$ python3 -q
>>> import numpy as np
>>> import numpy.linalg as la
>>> np.set_printoptions(suppress=True, linewidth=160)
>>> feats = np.load("m.npy")
>>> feats
array([[-20,   1,  -2,  -3],
       [ -1,   8,   2,   0],
       [  1,  -1, -18,   0],
       [ -3,  -2,  -1,  19]])
>>> round(float(la.det(feats)), 2)
55317.0
>>> np.trace(feats)
np.int64(-11)
>>> np.allclose(feats @ feats.T, feats.T @ feats)
False
>>> print(feats @ feats)
[[406  -4  81   3]
 [ 14  61 -18   3]
 [-37  11 320  -3]
 [  4 -56   1 370]]
>>> la.matrix_power(feats, 3)
array([[-8044,   287, -2281, -1161],
       [ -368,   514,   415,    15],
       [ 1058,  -263, -5661,    54],
       [-1133, -1185,  -508,  7018]])
>>> np.round(np.abs(la.eigvals(feats)).max(), 2)
np.float64(19.22)
>>> np.round(np.sort(np.abs(la.eigvals(feats))), 2)
array([ 7.91, 19.08, 19.08, 19.22])
>>> f = np.array([-3, 2, -4, 5]) + 0.5
>>> F = np.outer(f, f) / (f @ f)
>>> F.round(2)
array([[ 0.11, -0.11,  0.16, -0.25],
       [-0.11,  0.11, -0.16,  0.25],
       [ 0.16, -0.16,  0.22, -0.35],
       [-0.25,  0.25, -0.35,  0.55]])
>>> C2 = F.T @ F
>>> np.round(la.svd(F, compute_uv=False) ** 2, 2) + 0
array([1., 0., 0., 0.])
>>> C2.round(2)
array([[ 0.11, -0.11,  0.16, -0.25],
       [-0.11,  0.11, -0.16,  0.25],
       [ 0.16, -0.16,  0.22, -0.35],
       [-0.25,  0.25, -0.35,  0.55]])
>>> la.matrix_rank(C2)
np.int64(1)
>>> np.round(np.diag(C2), 2)
array([0.11, 0.11, 0.22, 0.55])
>>> rng = np.random.default_rng(18201)
>>> other = F + rng.integers(-2, 3, (4, 1)) @ rng.integers(-2, 3, (1, 4))
>>> print(other.round(2))
[[-3.89 -4.11  4.16 -0.25]
 [-2.11 -1.89  1.84  0.25]
 [-1.84 -2.16  2.22 -0.35]
 [ 1.75  2.25 -2.35  0.55]]
>>> la.matrix_rank(other - F, tol=1e-8)
np.int64(1)
>>> np.round(other - F, 2)
array([[-4., -4.,  4.,  0.],
       [-2., -2.,  2.,  0.],
       [-2., -2.,  2.,  0.],
       [ 2.,  2., -2.,  0.]])
>>> print(np.abs(other - F).sum(axis=1))
[12.  6.  6.  6.]
>>> la.matrix_rank(other, rtol=0.1)
np.int64(1)
>>> [round(float(x), 2) for x in la.svd(other, compute_uv=False)[:3]]
[9.35, 0.76, 0.0]
>>> W1 = np.array([[1, -1, 1, 3], [1, 1, 0, 0], [-1, 2, 3, 1], [2, 1, -2, 1]])
>>> coef = np.array([-3, 4, -3, 0])
>>> act = np.maximum(F @ W1 + coef, 0)
>>> (act > 0).astype(int)
array([[0, 1, 0, 1],
       [0, 1, 0, 0],
       [0, 1, 0, 1],
       [0, 1, 0, 0]])
>>> act.round(2)
array([[0.  , 3.84, 0.  , 0.25],
       [0.  , 4.16, 0.  , 0.  ],
       [0.  , 3.78, 0.  , 0.35],
       [0.  , 4.35, 0.  , 0.  ]])
>>> la.matrix_rank(act)
np.int64(2)
>>> basis = np.array([[9, -4], [0, 7], [4, -4], [9, -2]])
>>> (act @ basis).round(6).argmax(axis=1)
array([1, 1, 1, 1])
>>> M = np.loadtxt("w.csv", delimiter=",")
>>> M.round(2)
array([[ 1.  ,  0.  ,  0.  ,  0.  ],
       [ 0.  ,  0.97,  0.  ,  0.26],
       [ 0.  ,  0.  ,  1.  ,  0.  ],
       [ 0.  , -0.26,  0.  ,  0.97]])
>>> # orthonormal columns
>>> vec = np.array([5, 0, 8, -4])
>>> 4 - la.matrix_rank(M - np.eye(4), tol=1e-8)
np.int64(2)
>>> np.round(np.abs(la.eigvals(M)), 2)
array([1., 1., 1., 1.])
>>> np.round(M.T @ (M @ vec), 2) + 0
array([ 5.,  0.,  8., -4.])
>>> np.round(np.sort(np.abs(np.degrees(np.angle(la.eigvals(M))))), 2)
array([ 0.,  0., 15., 15.])
>>> vec = np.array([1, 0, 3, 3])
>>> target = M @ vec
>>> coef, lr = np.zeros(4), 1 / la.norm(M, 2) ** 2
>>> for i in range(40):
...     coef -= lr * M.T @ (M @ coef - target)
...     if i % 10 == 0: print(i, round(la.norm(M @ coef - target), 2))
... 
0 0.0
10 0.0
20 0.0
30 0.0
>>> print(coef.round(2) + 0)
[1. 0. 3. 3.]
>>> C2 = M.T @ M
>>> C2.round(2) + 0
array([[1., 0., 0., 0.],
       [0., 1., 0., 0.],
       [0., 0., 1., 0.],
       [0., 0., 0., 1.]])
>>> mat = np.load("block4.npy")
>>> mat
array([[-5,  1, -5,  1],
       [-4,  2, -4,  2],
       [-5,  1, -5,  1],
       [-4,  2, -4,  2]])
>>> other = mat + rng.integers(-2, 3, (4, 2)) @ rng.integers(-2, 3, (2, 4))
>>> other
array([[-4,  0, -4,  3],
       [-1,  7, -7,  4],
       [ 0,  4, -6,  7],
       [-8,  2, -5, -4]])
>>> np.round(la.svd(other - mat, compute_uv=False), 2) + 0
array([12.02,  5.79,  0.  ,  0.  ])
>>> print(other.shape)
(4, 4)
>>> np.diff(other, axis=0)
array([[  3,   7,  -3,   1],
       [  1,  -3,   1,   3],
       [ -8,  -2,   1, -11]])
>>> other - other[0]
array([[ 0,  0,  0,  0],
       [ 3,  7, -3,  1],
       [ 4,  4, -2,  4],
       [-4,  2, -1, -7]])
>>> la.matrix_rank(other)
np.int64(4)
>>> Q, _ = la.qr(np.array([[-1.0, 0.0, -1.0],
...     [-0.3, -0.3, 0.9],
...     [0.3, 0.9, 0.9],
...     [-0.8, 0.5, 2.1]]))
>>> E = Q @ Q.T
>>> print(E.round(2))
[[ 0.94 -0.18 -0.12  0.1 ]
 [-0.18  0.45 -0.35  0.3 ]
 [-0.12 -0.35  0.78  0.19]
 [ 0.1   0.3   0.19  0.84]]
>>> E.inv()
Traceback (most recent call last):
  File "<python-input-63>", line 1, in <module>
    E.inv()
    ^^^^^
AttributeError: 'numpy.ndarray' object has no attribute 'inv'
>>> (E - E.T) / 2
array([[0., 0., 0., 0.],
       [0., 0., 0., 0.],
       [0., 0., 0., 0.],
       [0., 0., 0., 0.]])
>>> np.round(la.matrix_power(E, 2), 2)
array([[ 0.94, -0.18, -0.12,  0.1 ],
       [-0.18,  0.45, -0.35,  0.3 ],
       [-0.12, -0.35,  0.78,  0.19],
       [ 0.1 ,  0.3 ,  0.19,  0.84]])
>>> np.round(E @ E, 2)
array([[ 0.94, -0.18, -0.12,  0.1 ],
       [-0.18,  0.45, -0.35,  0.3 ],
       [-0.12, -0.35,  0.78,  0.19],
       [ 0.1 ,  0.3 ,  0.19,  0.84]])
>>> assert E == E.T
Traceback (most recent call last):
  File "<python-input-67>", line 1, in <module>
    assert E == E.T
           ^^^^^^^^
ValueError: The truth value of an array with more than one element is ambiguous. Use a.any() or a.all()
>>> t3 = np.stack([E, -2 * E, E[::-1]])
>>> np.round(t3.sum(axis=0), 2)
array([[-0.84,  0.48,  0.31,  0.74],
       [ 0.07, -0.8 ,  1.13, -0.11],
       [-0.07,  0.8 , -1.13,  0.11],
       [ 0.84, -0.48, -0.31, -0.74]])
>>> t3.shape
(3, 4, 4)
>>> la.matrix_rank(t3)
array([3, 3, 3])
>>> np.round(np.einsum("bij,cij->bc", t3, t3), 2)
array([[ 3.  , -6.  , -0.51],
       [-6.  , 12.  ,  1.01],
       [-0.51,  1.01,  3.  ]])
>>> def softmax(z):
...     e = np.exp(z - z.max(axis=-1, keepdims=True))
...     return e / e.sum(axis=-1, keepdims=True)
... 
>>> print(np.round(softmax(E[2]), 2))
[0.18 0.14 0.44 0.24]
>>> print(np.round(softmax(E[2] + -3), 2))
[0.18 0.14 0.44 0.24]
>>> S = E @ E.T / np.sqrt(4)
>>> softmax(S).round(6).argmax(axis=1)
array([0, 1, 2, 3])
>>> np.round(softmax(S), 2)
array([[0.36, 0.2 , 0.21, 0.23],
       [0.22, 0.3 , 0.2 , 0.28],
       [0.22, 0.19, 0.34, 0.25],
       [0.22, 0.24, 0.23, 0.31]])
>>> np.round(softmax(S + np.triu(np.full(S.shape, -np.inf), 1)), 2)
array([[1.  , 0.  , 0.  , 0.  ],
       [0.42, 0.58, 0.  , 0.  ],
       [0.29, 0.26, 0.45, 0.  ],
       [0.22, 0.24, 0.23, 0.31]])
>>> data = np.load("arr.npy")
>>> data
array([[-1,  2,  2],
       [-1,  2,  2]])
>>> t3 = np.stack([data, 5 * data, data[::-1]])
>>> la.matrix_rank(t3.reshape(3, -1))
np.int64(1)
>>> print(np.round(la.norm(t3, axis=(1, 2)), 2))
[ 4.24 21.21  4.24]
>>> t3.sum(axis=0)
array([[-7, 14, 14],
       [-7, 14, 14]])
>>> t3.shape
(3, 2, 3)
>>> (t3 @ data.T).shape
(3, 2, 2)
>>> np.einsum("bij,cij->bc", t3, t3)
array([[ 18,  90,  18],
       [ 90, 450,  90],
       [ 18,  90,  18]])
